$ ipython --no-banner

In [1]: import numpy as np

In [2]: np.set_printoptions(precision=1, suppress=True, linewidth=140)

In [3]: J = np.load("sample8.npy")

In [4]: J
Out[4]: 
array([[0.5, 0. , 0. , 0. , 0.5],
       [0. , 0.3, 0. , 0.3, 0.3],
       [0. , 0.5, 0.5, 0. , 0. ],
       [0. , 0. , 0. , 1. , 0. ],
       [0. , 0. , 0.5, 0. , 0.5]])

In [5]: T = np.stack([J, -3 * J, J[::-1]])

In [6]: np.linalg.norm(T, axis=(1, 2))
Out[6]: array([1.7, 5. , 1.7])

In [7]: print((T @ J.T).shape)
(3, 5, 5)

In [8]: np.allclose(J @ J.T, J.T @ J)
Out[8]: False

In [9]: round(float(np.linalg.det(J)), 1)
Out[9]: 0.1

In [10]: np.round(np.linalg.matrix_power(J, 4), 1) + 0
Out[10]: 
array([[0.1, 0.2, 0.4, 0. , 0.3],
       [0. , 0.2, 0.2, 0.5, 0.1],
       [0. , 0.2, 0.2, 0.4, 0.2],
       [0. , 0. , 0. , 1. , 0. ],
       [0. , 0.3, 0.3, 0.2, 0.2]])

In [11]: print(np.round(np.trace(J), 1))
2.8

In [12]: def softmax(z):
    ...:     e = np.exp(z - z.max(axis=-1, keepdims=True))
    ...:     return e / e.sum(axis=-1, keepdims=True)
    ...: 

In [13]: np.round(softmax(10 * J[1]), 1) + 0
Out[13]: array([0. , 0.3, 0. , 0.3, 0.3])

In [14]: softmax(J[1])
Out[14]: array([0.2, 0.2, 0.2, 0.2, 0.2])

In [15]: S = J @ J.T / np.sqrt(5)

In [16]: softmax(S + np.triu(np.full(S.shape, -np.inf), 1))
Out[16]: 
array([[1. , 0. , 0. , 0. , 0. ],
       [0.5, 0.5, 0. , 0. , 0. ],
       [0.3, 0.3, 0.4, 0. , 0. ],
       [0.2, 0.2, 0.2, 0.3, 0. ],
       [0.2, 0.2, 0.2, 0.2, 0.2]])

In [17]: softmax(S).round(6).argmax(axis=1)
Out[17]: array([0, 1, 2, 3, 4])

In [18]: softmax(S)
Out[18]: 
array([[0.2, 0.2, 0.2, 0.2, 0.2],
       [0.2, 0.2, 0.2, 0.2, 0.2],
       [0.2, 0.2, 0.2, 0.2, 0.2],
       [0.2, 0.2, 0.2, 0.3, 0.2],
       [0.2, 0.2, 0.2, 0.2, 0.2]])

In [19]: B = np.array([[2, -2, -2, 3, 2, -2, -1, 2, -1]])

In [20]: M = np.block([[np.zeros((1, 1)), B], [B.T, np.zeros((9, 9))]])

In [21]: print(M)
[[ 0.  2. -2. -2.  3.  2. -2. -1.  2. -1.]
 [ 2.  0.  0.  0.  0.  0.  0.  0.  0.  0.]
 [-2.  0.  0.  0.  0.  0.  0.  0.  0.  0.]
 [-2.  0.  0.  0.  0.  0.  0.  0.  0.  0.]
 [ 3.  0.  0.  0.  0.  0.  0.  0.  0.  0.]
 [ 2.  0.  0.  0.  0.  0.  0.  0.  0.  0.]
 [-2.  0.  0.  0.  0.  0.  0.  0.  0.  0.]
 [-1.  0.  0.  0.  0.  0.  0.  0.  0.  0.]
 [ 2.  0.  0.  0.  0.  0.  0.  0.  0.  0.]
 [-1.  0.  0.  0.  0.  0.  0.  0.  0.  0.]]

In [22]: np.all(np.linalg.eigvalsh(M) > 0)
Out[22]: np.False_

In [23]: [round(float(np.linalg.det(M[:i, :i])), 2) + 0 for i in range(1, 11)]
Out[23]: [0.0, -4.0, 0.0, 0.0, 0.0, 0.0, 0.0, 0.0, 0.0, 0.0]

In [24]: try:
    ...:     np.linalg.cholesky(M)
    ...: except np.linalg.LinAlgError as e:
    ...:     print(e)
    ...: 
Matrix is not positive definite
